% ipython --no-banner

In [1]: import numpy as np

In [2]: import numpy.linalg as la

In [3]: np.set_printoptions(suppress=True, linewidth=100)

In [4]: X = np.loadtxt("arr.csv", delimiter=",")

In [5]: print(X.round(2) + 0)
[[-0.58 -0.35  0.17 -0.13 -0.71]
 [ 0.68 -0.19 -0.26  0.32 -0.58]
 [-0.4  -0.11 -0.28  0.85  0.16]
 [-0.18  0.87 -0.3   0.   -0.35]
 [-0.13 -0.28 -0.86 -0.4   0.1 ]]

In [6]: print(np.round(la.eigvals(X), 2))
[ 1.  +0.j   -0.04+1.j   -0.04-1.j   -0.94+0.35j -0.94-0.35j]

In [7]: print(round(np.einsum("ii->", X), 2))
-0.95

In [8]: print(np.round(np.poly(X), 2))
[ 1.    0.95  0.19 -0.19 -0.95 -1.  ]

In [9]: print(la.matrix_rank(X))
5

In [10]: print(np.unravel_index(np.abs(X).argmax(), X.shape))
(np.int64(3), np.int64(1))

In [11]: print(np.round(X.sum(axis=1), 2))
[-1.58 -0.03  0.21  0.04 -1.56]

In [12]: print(np.round(X - X[0], 2))
[[ 0.    0.    0.    0.    0.  ]
 [ 1.25  0.16 -0.43  0.45  0.13]
 [ 0.18  0.23 -0.46  0.98  0.87]
 [ 0.4   1.21 -0.47  0.13  0.35]
 [ 0.45  0.07 -1.03 -0.27  0.81]]

In [13]: print(np.round(X.sum(axis=0), 2))
[-0.6  -0.06 -1.52  0.64 -1.38]

In [14]: print(np.round(la.norm(X[2], 1), 2), round(float(la.norm(X[2], np.inf)), 2))
1.81 0.85

In [15]: print(round(float(la.norm(X[2] - X[0])), 2))
1.41

In [16]: print(np.round(la.norm(X, axis=0), 2))
[1. 1. 1. 1. 1.]

In [17]: print(round(la.norm(X, 1), 2), round(float(la.norm(X, np.inf)), 2))
1.96 2.02

In [18]: print(round(X[2] @ X[0], 2))
-0.0

In [19]: print(round(la.norm(X, 2), 2))
1.0

In [20]: x = np.array([-1, 5, 5, 0, -2])

In [21]: print(np.round(la.norm(x), 2), np.round(la.norm(X @ x), 2))
7.42 7.42

In [22]: print(np.round(X.T @ (X @ x), 2) + 0)
[-1.  5.  5.  0. -2.]

In [23]: print(np.round(la.inv(X), 2) + 0)
[[-0.58  0.68 -0.4  -0.18 -0.13]
 [-0.35 -0.19 -0.11  0.87 -0.28]
 [ 0.17 -0.26 -0.28 -0.3  -0.86]
 [-0.13  0.32  0.85  0.   -0.4 ]
 [-0.71 -0.58  0.16 -0.35  0.1 ]]

In [24]: x = np.array([-2, 1, 3, -1, -2])

In [25]: target = X @ x

In [26]: print(target.round(2))
[ 2.87 -1.47 -1.33  1.03 -2.4 ]

In [27]: print(np.round(la.solve(X, target + X[:, 0]), 2))
[-1.  1.  3. -1. -2.]

In [28]: print(np.round(la.solve(X.T, X[1]), 2) + 0)
[0. 1. 0. 0. 0.]

In [29]: print(np.round(la.solve(X, X[:, 2]), 2) + 0)
[0. 0. 1. 0. 0.]

In [30]: F = np.load("dump.npy")

In [31]: print(F.round(2))
[[ 0.77 -0.39  0.23 -0.39 -0.23]
 [-0.39  0.35  0.39 -0.65 -0.39]
 [ 0.23  0.39  0.77  0.39  0.23]
 [-0.39 -0.65  0.39  0.35 -0.39]
 [-0.23 -0.39  0.23 -0.39  0.77]]

In [32]: # orthonormal columns

In [33]: blk = np.stack([F, 5 * F, F[::-1]])

In [34]: print(np.round(la.norm(blk, axis=(1, 2)), 2))
[ 2.24 11.18  2.24]

In [35]: print(la.matrix_rank(blk.reshape(3, -1)))
2

In [36]: print(blk.shape)
(3, 5, 5)

In [37]: other = np.array([[1, 0], [0, 1], [2, 0], [2, 2], [0, 2]])

In [38]: print(np.round(np.einsum("ik,kj->ji", F, other), 2))
[[ 0.45 -0.91  2.55  1.09 -0.55]
 [-1.64 -1.73  1.64 -0.73  0.36]]

In [39]: print(np.round(other.T @ F.T, 2))
[[ 0.45 -0.91  2.55  1.09 -0.55]
 [-1.64 -1.73  1.64 -0.73  0.36]]

In [40]: print(np.einsum("ij,ij->i", F, F))
[1. 1. 1. 1. 1.]

In [41]: m1 = np.load("out2.npy")

In [42]: print(m1)
[[-0.1   0.4  -0.42 -0.5 ]
 [-0.2   0.3  -0.81 -1.5 ]
 [-0.5  -0.8  -1.99  0.7 ]
 [ 0.    1.6   0.01 -0.6 ]
 [ 0.    0.2   0.01 -1.1 ]
 [-0.1  -0.6  -0.4   0.5 ]
 [ 0.9  -0.7   3.58 -1.1 ]
 [ 0.8   0.9   3.21  0.8 ]
 [ 0.    0.5  -0.01 -0.3 ]
 [ 0.8  -1.9   3.18  0.8 ]
 [-1.    0.6  -3.95  0.2 ]
 [ 0.9   0.7   3.57 -0.5 ]
 [-1.4   0.3  -5.62  0.3 ]
 [-0.5  -2.   -1.99 -0.4 ]
 [-1.5  -0.2  -5.98  0.8 ]]

In [43]: # column 2 is much longer than the rest

In [44]: cen = m1 - m1.mean(axis=0)

In [45]: left, sig, Vh = la.svd(cen, full_matrices=False)

In [46]: print(sig.round(2))
[11.96  3.85  2.63  0.02]

In [47]: print(np.round(cen.mean(axis=0), 2) + 0)
[0. 0. 0. 0.]

In [48]: print(np.abs(left[:, 0]).argmax())
14

In [49]: print(np.abs(Vh[0]).argmax())
2

In [50]: print(np.round(Vh[0] * np.sign(Vh[0, np.abs(Vh[0]).argmax()]), 2))
[ 0.24 -0.01  0.97 -0.06]

In [51]: print(round(float((sig ** 2).sum() ** 2 / (sig ** 4).sum()), 2))
1.31

In [52]: print((np.sign(left[:, 0]) == np.sign(left[0, 0])).astype(int))
[1 0 0 1 1 1 1 1 1 1 0 1 0 0 0]

In [53]: print(np.round(sig ** 2 / (sig ** 2).sum(), 2) + 0)
[0.87 0.09 0.04 0.  ]

In [54]: left, sig, Vh = la.svd(m1)

In [55]: print(np.argmax(sig[:-1] / (sig[1:] + 1e-6)) + 1)
3

In [56]: other = left[:, :3] @ np.diag(sig[:3]) @ Vh[:3]

In [57]: print(round(float(la.norm(m1 - other, 2)), 2), round(float(sig[3]), 2))
0.02 0.02

In [58]: print(la.matrix_rank(m1, rtol=0.05))
3

In [59]: print(other.round(2) + 0)
[[-0.1   0.4  -0.42 -0.5 ]
 [-0.2   0.3  -0.81 -1.5 ]
 [-0.5  -0.8  -1.99  0.7 ]
 [ 0.    1.6   0.01 -0.6 ]
 [ 0.    0.2   0.01 -1.1 ]
 [-0.1  -0.6  -0.4   0.5 ]
 [ 0.9  -0.7   3.58 -1.1 ]
 [ 0.8   0.9   3.21  0.8 ]
 [ 0.    0.5  -0.01 -0.3 ]
 [ 0.8  -1.9   3.18  0.8 ]
 [-0.99  0.6  -3.95  0.2 ]
 [ 0.9   0.7   3.57 -0.5 ]
 [-1.41  0.3  -5.62  0.3 ]
 [-0.5  -2.   -1.99 -0.4 ]
 [-1.5  -0.2  -5.98  0.8 ]]

In [60]: print(np.unique(other.round(6), axis=0).shape)
(15, 4)

In [61]: print(round(np.trace(la.pinv(other) @ other), 2))
3.0

In [62]: A = np.array([[-3, -3, -3, -3, -3],
    ...:     [-3, -6, -6, -6, -6],
    ...:     [-3, -6, -9, -9, -9],
    ...:     [-3, -6, -9, -12, -12],
    ...:     [-3, -6, -9, -12, -15]])

In [63]: P = np.triu(np.array([[0, -2, -2, -2, 1],
    ...:     [-1, -1, -2, -1, 2],
    ...:     [-2, -2, 2, -2, 1],
    ...:     [-1, 2, 1, 0, 1],
    ...:     [0, 0, -2, -2, -1]]), 1) + np.eye(5)

In [64]: other = P @ A @ la.inv(P)

In [65]: print(np.trace(other), np.trace(A))
-45.0 -45

In [66]: print(P @ A - A @ P)
[[ 15.  24.  27.  27.  54.]
 [  3.   0.  -9. -18.  27.]
 [  3.   0.  -9. -18.  42.]
 [ -3. -12. -27. -42.  21.]
 [  0.  -6. -18. -30.  36.]]

In [67]: print(la.matrix_rank(other))
5

In [68]: print(np.round(np.poly(other), 2))
[  1.  45. 315. 756. 729. 243.]

In [69]: x = np.array([2, 1, 1, 0, 0])

In [70]: print(np.round(np.abs(la.eigvals(F)), 2))
[1. 1. 1. 1. 1.]

In [71]: print(np.round(la.inv(F), 2))
[[ 0.77 -0.39  0.23 -0.39 -0.23]
 [-0.39  0.35  0.39 -0.65 -0.39]
 [ 0.23  0.39  0.77  0.39  0.23]
 [-0.39 -0.65  0.39  0.35 -0.39]
 [-0.23 -0.39  0.23 -0.39  0.77]]

In [72]: print(5 - la.matrix_rank(F - np.eye(5), tol=1e-8))
4

In [73]: print(round(float(la.norm(x)), 2), round(la.norm(F @ x), 2))
2.45 2.45

In [74]: blk = np.stack([A, -1 * A, A[::-1]])

In [75]: print(la.matrix_rank(blk))
[5 5 5]

In [76]: print(la.matrix_rank(blk.reshape(3, -1)))
2

In [77]: print((blk @ A.T).shape)
(3, 5, 5)

In [78]: print(blk.shape)
(3, 5, 5)

In [79]: print(blk.sum(axis=0))
[[ -3  -6  -9 -12 -15]
 [ -3  -6  -9 -12 -12]
 [ -3  -6  -9  -9  -9]
 [ -3  -6  -6  -6  -6]
 [ -3  -3  -3  -3  -3]]

In [80]: w, V = la.eigh(A)

In [81]: print((w > 1e-8).sum(), (w < -1e-8).sum())
0 5

In [82]: print(np.unique(w.round(6) + 0, return_counts=True)[1])
[1 1 1 1 1]

In [83]: print(np.round(w.sum(), 2), np.trace(A))
-45.0 -45

In [84]: print(np.round(la.eigvalsh(A + -1 * np.eye(5)), 2))
[-38.03  -5.35  -2.75  -2.06  -1.81]

In [85]: print(np.round(la.svd(A, compute_uv=False), 2))
[37.03  4.35  1.75  1.06  0.81]
